In [1]: import numpy as np

In [2]: np.set_printoptions(precision=3, suppress=True, linewidth=200)

In [3]: E = np.loadtxt("x.csv", delimiter=",")

In [4]: E
Out[4]: 
array([[ 0.,  0.,  0.,  0.,  0., -2.],
       [ 0.,  0.,  0.,  0.,  0., -7.],
       [ 0.,  0.,  0.,  0.,  0., -5.],
       [ 0.,  0.,  0.,  0.,  0., -1.],
       [ 0.,  0.,  0.,  0.,  0.,  1.],
       [-2., -7., -5., -1.,  1.,  0.]])

In [5]: M2 = E / np.sqrt((E ** 2).mean(axis=1, keepdims=True))

In [6]: np.linalg.norm(M2, axis=1)
Out[6]: array([2.449, 2.449, 2.449, 2.449, 2.449, 2.449])

In [7]: np.linalg.matrix_rank(M2) == np.linalg.matrix_rank(E)
Out[7]: np.True_

In [8]: M2 = np.array([[1, 2, 3],
   ...:     [-2, -2, -2],
   ...:     [1, -2, 1],
   ...:     [2, 2, -2],
   ...:     [0, -2, 2],
   ...:     [3, 2, -2]])

In [9]: np.vstack([E, M2.T]).shape
Out[9]: (9, 6)

In [10]: np.einsum("ik,kj->ij", E, M2)
Out[10]: 
array([[ -6.,  -4.,   4.],
       [-21., -14.,  14.],
       [-15., -10.,  10.],
       [ -3.,  -2.,   2.],
       [  3.,   2.,  -2.],
       [  5.,  16.,   7.]])

In [11]: E @ M2
Out[11]: 
array([[ -6.,  -4.,   4.],
       [-21., -14.,  14.],
       [-15., -10.,  10.],
       [ -3.,  -2.,   2.],
       [  3.,   2.,  -2.],
       [  5.,  16.,   7.]])

In [12]: np.einsum("ik,kj->ji", E, M2)
Out[12]: 
array([[ -6., -21., -15.,  -3.,   3.,   5.],
       [ -4., -14., -10.,  -2.,   2.,  16.],
       [  4.,  14.,  10.,   2.,  -2.,   7.]])

In [13]: np.einsum("ij,ij->i", E, E)
Out[13]: array([ 4., 49., 25.,  1.,  1., 80.])

In [14]: round(float(np.linalg.eigvalsh(E).min()), 3)
Out[14]: -8.944

In [15]: [round(float(np.linalg.det(E[:i, :i])), 2) + 0 for i in range(1, 7)]
Out[15]: [0.0, 0.0, 0.0, 0.0, 0.0, 0.0]

In [16]: np.all(np.linalg.eigvalsh(E) > 0)
Out[16]: np.False_

In [17]: W0 = np.load("out13.npy")

In [18]: W0
Out[18]: 
array([[  4.99 , -13.158,  -9.998],
       [-16.019,   4.87 ,  -4.202]])

In [19]: f, r1 = W0[0], W0[1]

In [20]: round(float(f @ r1), 3)
Out[20]: -102.003

In [21]: round(f @ f, 3)
Out[21]: np.float64(297.993)

In [22]: p = (f @ r1) / (f @ f) * f

In [23]: r1 - p
Out[23]: array([-14.311,   0.366,  -7.624])

In [24]: np.outer(f, r1)
Out[24]: 
array([[-79.935,  24.301, -20.968],
       [210.778, -64.079,  55.29 ],
       [160.158, -48.69 ,  42.012]])

In [25]: np.round(np.linalg.norm(f + r1) ** 2 + np.linalg.norm(f - r1) ** 2, 3)
Out[25]: np.float64(1191.95)

In [26]: np.linalg.matrix_rank(np.outer(f, r1))
Out[26]: np.int64(1)

In [27]: p
Out[27]: array([-1.708,  4.504,  3.422])
